$ python -q
>>> import numpy as np
>>> np.set_printoptions(suppress=True, linewidth=120)
>>> tidy = lambda a: np.round(a, 1) + 0
>>> Z = np.sign(np.array([[-6, -5, -3, -8], [6, -5, 6, 1], [-2, -3, -7, -8], [-8, 9, -7, 7]]))
>>> other = (np.tril(Z, -1) + np.eye(4)) @ (np.triu(Z, 1) + np.eye(4))
>>> w = np.array([0, 3, -1, 2])
>>> m1 = np.rint(other * w @ np.linalg.inv(other)) + 0
>>> m1
array([[ 13.,   1.,   9.,   5.],
       [  0.,   0.,   0.,   0.],
       [ -6.,  -1.,  -4.,  -3.],
       [-16.,  -1., -12.,  -5.]])
>>> m1.reshape(-1, 2)
array([[ 13.,   1.],
       [  9.,   5.],
       [  0.,   0.],
       [  0.,   0.],
       [ -6.,  -1.],
       [ -4.,  -3.],
       [-16.,  -1.],
       [-12.,  -5.]])
>>> m1.ravel(order="F")
array([ 13.,   0.,  -6., -16.,   1.,   0.,  -1.,  -1.,   9.,   0.,  -4., -12.,   5.,   0.,  -3.,  -5.])
>>> m1.reshape(2, -1)
array([[ 13.,   1.,   9.,   5.,   0.,   0.,   0.,   0.],
       [ -6.,  -1.,  -4.,  -3., -16.,  -1., -12.,  -5.]])
>>> T = m1.reshape(4, 2, -1)
>>> T[:, 0]
array([[ 13.,   1.],
       [  0.,   0.],
       [ -6.,  -1.],
       [-16.,  -1.]])
>>> T.transpose(1, 0, 2)
array([[[ 13.,   1.],
        [  0.,   0.],
        [ -6.,  -1.],
        [-16.,  -1.]],

       [[  9.,   5.],
        [  0.,   0.],
        [ -4.,  -3.],
        [-12.,  -5.]]])
>>> np.swapaxes(T, 1, 2)[1]
array([[0., 0.],
       [0., 0.]])
>>> np.einsum("ihd,ihd->ih", T, T)
array([[170., 106.],
       [  0.,   0.],
       [ 37.,  25.],
       [257., 169.]])
>>> np.einsum("ihd,jhd->hij", T, T).shape
(2, 4, 4)
>>> T.shape
(4, 2, 2)
>>> np.linalg.cond(m1) > 100
np.True_
>>> tidy(np.linalg.norm(m1, 2) / np.linalg.norm(m1))
np.float64(1.0)
>>> np.argsort(-np.linalg.norm(m1, axis=0).round(6), kind="stable")[:3]
array([0, 2, 3])
>>> hat = np.triu(np.array([[1, 2, 0, -1], [-2, 1, 1, 2], [-1, 2, 0, 2], [1, -1, -2, -2]]), 1) + np.eye(4)
>>> other = hat @ m1 @ np.linalg.inv(hat)
>>> hat @ m1 - m1 @ hat
array([[ 16., -25.,  11.,  -2.],
       [-38.,  -3., -28., -13.],
       [-32.,  10., -23.,  -6.],
       [  0.,  32.,   1.,  10.]])
>>> other
array([[  29.,  -56.,   77.,   -3.],
       [ -38.,   73., -101.,    5.],
       [ -38.,   73., -101.,    5.],
       [ -16.,   31.,  -43.,    3.]])
>>> tidy(np.linalg.det(other))
np.float64(0.0)
>>> data = np.loadtxt("a.csv", delimiter=",")
>>> tidy(data)
array([[ 0. ,  0. ,  0.1,  0. ,  0. , -0.1,  0.1, -0.1],
       [ 0. ,  0. ,  0.1,  0. ,  0. , -0.1,  0.1, -0.1],
       [ 0.1,  0.1,  0.2, -0.1, -0.1, -0.2,  0.3, -0.2],
       [ 0. ,  0. , -0.1,  0. ,  0. ,  0.1, -0.1,  0.1],
       [ 0. ,  0. , -0.1,  0. ,  0. ,  0.1, -0.1,  0.1],
       [-0.1, -0.1, -0.2,  0.1,  0.1,  0.2, -0.3,  0.2],
       [ 0.1,  0.1,  0.3, -0.1, -0.1, -0.3,  0.4, -0.3],
       [-0.1, -0.1, -0.2,  0.1,  0.1,  0.2, -0.3,  0.2]])
>>> w, evecs = np.linalg.eigh(data)
>>> tidy(w)
array([0., 0., 0., 0., 0., 0., 0., 1.])
>>> tidy(evecs.T @ data @ evecs)
array([[0., 0., 0., 0., 0., 0., 0., 0.],
       [0., 0., 0., 0., 0., 0., 0., 0.],
       [0., 0., 0., 0., 0., 0., 0., 0.],
       [0., 0., 0., 0., 0., 0., 0., 0.],
       [0., 0., 0., 0., 0., 0., 0., 0.],
       [0., 0., 0., 0., 0., 0., 0., 0.],
       [0., 0., 0., 0., 0., 0., 0., 0.],
       [0., 0., 0., 0., 0., 0., 0., 1.]])
>>> tidy(w.sum()), np.trace(data)
(np.float64(1.0), np.float64(1.0))
>>> rk = np.linalg.matrix_rank(data)
>>> rk
np.int64(1)
>>> N = np.linalg.svd(data)[2][rk:].T
>>> [int(np.linalg.matrix_rank(data[:i])) for i in range(1, len(data) + 1)]
[1, 1, 1, 1, 1, 1, 1, 1]
>>> [int(np.linalg.matrix_rank(np.delete(data, i, axis=0))) for i in range(8)]
[1, 1, 1, 1, 1, 1, 1, 1]
>>> [int(np.linalg.matrix_rank(data[:, :j + 1])) for j in range(8)]
[1, 1, 1, 1, 1, 1, 1, 1]
>>> tidy(N @ N.T)
array([[ 1. ,  0. , -0.1,  0. ,  0. ,  0.1, -0.1,  0.1],
       [ 0. ,  1. , -0.1,  0. ,  0. ,  0.1, -0.1,  0.1],
       [-0.1, -0.1,  0.8,  0.1,  0.1,  0.2, -0.3,  0.2],
       [ 0. ,  0. ,  0.1,  1. ,  0. , -0.1,  0.1, -0.1],
       [ 0. ,  0. ,  0.1,  0. ,  1. , -0.1,  0.1, -0.1],
       [ 0.1,  0.1,  0.2, -0.1, -0.1,  0.8,  0.3, -0.2],
       [-0.1, -0.1, -0.3,  0.1,  0.1,  0.3,  0.6,  0.3],
       [ 0.1,  0.1,  0.2, -0.1, -0.1, -0.2,  0.3,  0.8]])
>>> U, sv, vt = np.linalg.svd(data)
>>> tidy(sv)
array([1., 0., 0., 0., 0., 0., 0., 0.])
>>> other = U[:, :1] @ np.diag(sv[:1]) @ vt[:1]
>>> np.linalg.matrix_rank(data, rtol=0.05)
np.int64(1)
>>> tidy(np.linalg.norm(data - other) / np.linalg.norm(data))
np.float64(0.0)
>>> tidy(other)
array([[ 0. ,  0. ,  0.1,  0. ,  0. , -0.1,  0.1, -0.1],
       [ 0. ,  0. ,  0.1,  0. ,  0. , -0.1,  0.1, -0.1],
       [ 0.1,  0.1,  0.2, -0.1, -0.1, -0.2,  0.3, -0.2],
       [ 0. ,  0. , -0.1,  0. ,  0. ,  0.1, -0.1,  0.1],
       [ 0. ,  0. , -0.1,  0. ,  0. ,  0.1, -0.1,  0.1],
       [-0.1, -0.1, -0.2,  0.1,  0.1,  0.2, -0.3,  0.2],
       [ 0.1,  0.1,  0.3, -0.1, -0.1, -0.3,  0.4, -0.3],
       [-0.1, -0.1, -0.2,  0.1,  0.1,  0.2, -0.3,  0.2]])
>>> tidy(np.linalg.norm(data - other, 2)), tidy(sv[1])
(np.float64(0.0), np.float64(0.0))
>>> x = np.array([0, 1, 2, 2, 1, -2, -2, 3])
>>> h = np.maximum(other @ x, 0)
>>> np.flatnonzero(h > 1e-9)
array([3, 4, 5, 7])
>>> tidy(other.T @ h)
array([-0.1, -0.1, -0.2,  0.1,  0.1,  0.2, -0.3,  0.2])
>>> tidy(np.maximum(other @ (3 * x), 0))
array([0. , 0. , 0. , 0.5, 0.5, 1.4, 0. , 1.4])
>>> W1 = np.array([[2, 2], [2, 1], [2, 2], [0, 0], [0, 2], [2, 1], [0, 2], [2, 2]])
>>> coef = np.array([0, -2])
>>> hid = np.maximum(data @ W1 + coef, 0)
>>> tidy(hid)
array([[0. , 0. ],
       [0. , 0. ],
       [0. , 0. ],
       [0. , 0. ],
       [0. , 0. ],
       [0.1, 0. ],
       [0. , 0. ],
       [0.1, 0. ]])
>>> Z = np.array([[-2, -2, 0], [1, -2, 3]])
>>> W1 @ Z
array([[-2, -8,  6],
       [-3, -6,  3],
       [-2, -8,  6],
       [ 0,  0,  0],
       [ 2, -4,  6],
       [-3, -6,  3],
       [ 2, -4,  6],
       [-2, -8,  6]])
>>> tidy(hid @ Z)
array([[ 0. ,  0. ,  0. ],
       [ 0. ,  0. ,  0. ],
       [ 0. ,  0. ,  0. ],
       [-0.1, -0.1,  0. ],
       [-0.1, -0.1,  0. ],
       [-0.2, -0.2,  0. ],
       [ 0. ,  0. ,  0. ],
       [-0.2, -0.2,  0. ]])
>>> A = np.load("x.npy")
>>> A
array([[ 1.1, -1. , -3. ,  0. , -3. ,  0. , -2. , -2. ],
       [ 3. ,  0.1, -3. ,  2. ,  1. ,  0. ,  0. ,  0. ],
       [ 2. ,  2. , -0.9, -3. , -1. , -1. ,  3. , -2. ],
       [ 3. , -2. ,  0. , -2.9,  2. , -3. ,  2. ,  0. ],
       [ 0. , -2. , -2. ,  3. , -2.9, -3. ,  1. ,  2. ],
       [ 2. ,  2. ,  0. ,  3. ,  1. , -2.9,  1. , -1. ],
       [-2. , -1. ,  3. ,  1. , -3. ,  3. ,  2.1, -3. ],
       [ 1. , -1. , -3. ,  0. , -3. ,  0. , -2. , -1.9]])
>>> U, sv, vt = np.linalg.svd(A)
>>> tidy(sv)
array([8.9, 8.3, 6.8, 5.7, 4.9, 3.1, 2.4, 0. ])
>>> other = U[:, :7] @ np.diag(sv[:7]) @ vt[:7]
>>> tidy(other)
array([[ 1.1, -1. , -3. ,  0. , -3. ,  0. , -2. , -2. ],
       [ 3. ,  0.1, -3. ,  2. ,  1. ,  0. ,  0. ,  0. ],
       [ 2. ,  2. , -0.9, -3. , -1. , -1. ,  3. , -2. ],
       [ 3. , -2. ,  0. , -2.9,  2. , -3. ,  2. ,  0. ],
       [ 0. , -2. , -2. ,  3. , -2.9, -3. ,  1. ,  2. ],
       [ 2. ,  2. ,  0. ,  3. ,  1. , -2.9,  1. , -1. ],
       [-2. , -1. ,  3. ,  1. , -3. ,  3. ,  2.1, -3. ],
       [ 1. , -1. , -3. ,  0. , -3. ,  0. , -2. , -1.9]])
>>> round(np.log10(np.linalg.cond(A)))
3
>>> np.linalg.cond(A) > 100
np.True_
>>> [round(float(x), 1) for x in np.linalg.svd(A, compute_uv=False)[:3]]
[8.9, 8.3, 6.8]
>>> np.argsort(-np.linalg.norm(A, axis=0).round(6), kind="stable")[:3]
array([4, 2, 3])
>>> np.linalg.matrix_rank(A, rtol=0.1)
np.int64(7)
>>> tidy(np.abs(np.linalg.svd(A)[2][-1]))
array([0.6, 0.1, 0.5, 0. , 0.4, 0.1, 0.2, 0.4])
>>> arr = np.load("w.npy")
>>> arr
array([[0., 2., 2., 2., 0., 1., 2., 0.],
       [2., 0., 1., 2., 1., 0., 0., 0.],
       [1., 1., 1., 0., 0., 1., 2., 0.],
       [2., 2., 1., 2., 2., 0., 0., 0.],
       [0., 0., 2., 1., 1., 1., 0., 0.],
       [0., 0., 0., 1., 1., 1., 1., 0.],
       [2., 0., 0., 0., 2., 2., 2., 0.],
       [0., 0., 0., 0., 0., 0., 0., 6.]])
>>> tidy(np.linalg.det(arr))
np.float64(-108.0)
>>> arr @ arr
array([[14.,  6.,  6.,  9., 11.,  7.,  9.,  0.],
       [ 5.,  9.,  9.,  9.,  5.,  4.,  6.,  0.],
       [ 7.,  3.,  4.,  5.,  6.,  7.,  9.,  0.],
       [ 9.,  9., 13., 14.,  8.,  5.,  6.,  0.],
       [ 4.,  4.,  5.,  4.,  4.,  4.,  5.,  0.],
       [ 4.,  2.,  3.,  4.,  6.,  4.,  3.,  0.],
       [ 4.,  4.,  8.,  8.,  8., 10., 10.,  0.],
       [ 0.,  0.,  0.,  0.,  0.,  0.,  0., 36.]])
>>> (arr - arr.T) / 2
array([[ 0. ,  0. ,  0.5,  0. ,  0. ,  0.5,  0. ,  0. ],
       [ 0. ,  0. ,  0. ,  0. ,  0.5,  0. ,  0. ,  0. ],
       [-0.5,  0. ,  0. , -0.5, -1. ,  0.5,  1. ,  0. ],
       [ 0. ,  0. ,  0.5,  0. ,  0.5, -0.5,  0. ,  0. ],
       [ 0. , -0.5,  1. , -0.5,  0. ,  0. , -1. ,  0. ],
       [-0.5,  0. , -0.5,  0.5,  0. ,  0. , -0.5,  0. ],
       [ 0. ,  0. , -1. ,  0. ,  1. ,  0.5,  0. ,  0. ],
       [ 0. ,  0. ,  0. ,  0. ,  0. ,  0. ,  0. ,  0. ]])
>>> tidy(np.linalg.matrix_power(arr, 2))
array([[14.,  6.,  6.,  9., 11.,  7.,  9.,  0.],
       [ 5.,  9.,  9.,  9.,  5.,  4.,  6.,  0.],
       [ 7.,  3.,  4.,  5.,  6.,  7.,  9.,  0.],
       [ 9.,  9., 13., 14.,  8.,  5.,  6.,  0.],
       [ 4.,  4.,  5.,  4.,  4.,  4.,  5.,  0.],
       [ 4.,  2.,  3.,  4.,  6.,  4.,  3.,  0.],
       [ 4.,  4.,  8.,  8.,  8., 10., 10.,  0.],
       [ 0.,  0.,  0.,  0.,  0.,  0.,  0., 36.]])
>>> arr.inv()
Traceback (most recent call last):
  File "<python-input-76>", line 1, in <module>
    arr.inv()
    ^^^^^^^
AttributeError: 'numpy.ndarray' object has no attribute 'inv'
>>> U, sv, vt = np.linalg.svd(arr)
>>> tidy(sv)
array([7. , 6. , 3.4, 3.3, 2. , 1.4, 1.2, 0.1])
>>> other = U[:, :7] @ np.diag(sv[:7]) @ vt[:7]
>>> np.linalg.matrix_rank(arr, rtol=0.05)
np.int64(7)
>>> M = np.load("case3.npy")
>>> tidy(M)
array([[ 0.2, -0.2, -0.1,  0.2,  0.1,  0.1,  0. , -0.2,  0.1],
       [-0.2,  0.2,  0.1, -0.2, -0.1, -0.1,  0. ,  0.2, -0.1],
       [-0.1,  0.1,  0.1, -0.1, -0.1, -0.1,  0. ,  0.1, -0.1],
       [ 0.2, -0.2, -0.1,  0.2,  0.1,  0.1,  0. , -0.2,  0.1],
       [ 0.1, -0.1, -0.1,  0.1,  0. ,  0.1,  0. , -0.1,  0. ],
       [ 0.1, -0.1, -0.1,  0.1,  0.1,  0.1,  0. , -0.1,  0.1],
       [ 0. ,  0. ,  0. ,  0. ,  0. ,  0. ,  0. ,  0. ,  0. ],
       [-0.2,  0.2,  0.1, -0.2, -0.1, -0.1,  0. ,  0.2, -0.1],
       [ 0.1, -0.1, -0.1,  0.1,  0. ,  0.1,  0. , -0.1,  0. ]])
>>> O, Rm = np.linalg.qr(arr)
>>> np.trace(O @ O.T)
np.float64(8.0)
>>> tidy(Rm)
array([[-3.6, -1.4, -1.4, -2.2, -2.8, -1.4, -1.7,  0. ],
       [ 0. ,  2.7,  1.9,  1.9,  0.1,  0.4,  1.4,  0. ],
       [ 0. ,  0. , -2.3, -1.5, -0.4, -1. , -0.4,  0. ],
       [ 0. ,  0. ,  0. ,  1.9,  0.6, -0.7, -1. ,  0. ],
       [ 0. ,  0. ,  0. ,  0. , -1.7, -1.2, -0.4,  0. ],
       [ 0. ,  0. ,  0. ,  0. ,  0. , -1.7, -2.6,  0. ],
       [ 0. ,  0. ,  0. ,  0. ,  0. ,  0. , -0.2,  0. ],
       [ 0. ,  0. ,  0. ,  0. ,  0. ,  0. ,  0. ,  6. ]])
>>> tidy(O)
array([[ 0. ,  0.8, -0.2,  0.1,  0.1, -0.4,  0.4,  0. ],
       [-0.6, -0.3, -0.3,  0.4,  0.6,  0. ,  0. ,  0. ],
       [-0.3,  0.2, -0.1, -0.6,  0.3, -0.2, -0.6,  0. ],
       [-0.6,  0.5,  0.3,  0.2, -0.3,  0.5, -0.1,  0. ],
       [ 0. ,  0. , -0.9, -0.1, -0.4,  0.3, -0.1,  0. ],
       [ 0. ,  0. ,  0. ,  0.5, -0.4, -0.5, -0.6,  0. ],
       [-0.6, -0.3,  0.1, -0.3, -0.4, -0.4,  0.4,  0. ],
       [ 0. ,  0. ,  0. ,  0. ,  0. ,  0. ,  0. ,  1. ]])
>>> tidy(O @ Rm)
array([[0., 2., 2., 2., 0., 1., 2., 0.],
       [2., 0., 1., 2., 1., 0., 0., 0.],
       [1., 1., 1., 0., 0., 1., 2., 0.],
       [2., 2., 1., 2., 2., 0., 0., 0.],
       [0., 0., 2., 1., 1., 1., 0., 0.],
       [0., 0., 0., 1., 1., 1., 1., 0.],
       [2., 0., 0., 0., 2., 2., 2., 0.],
       [0., 0., 0., 0., 0., 0., 0., 6.]])
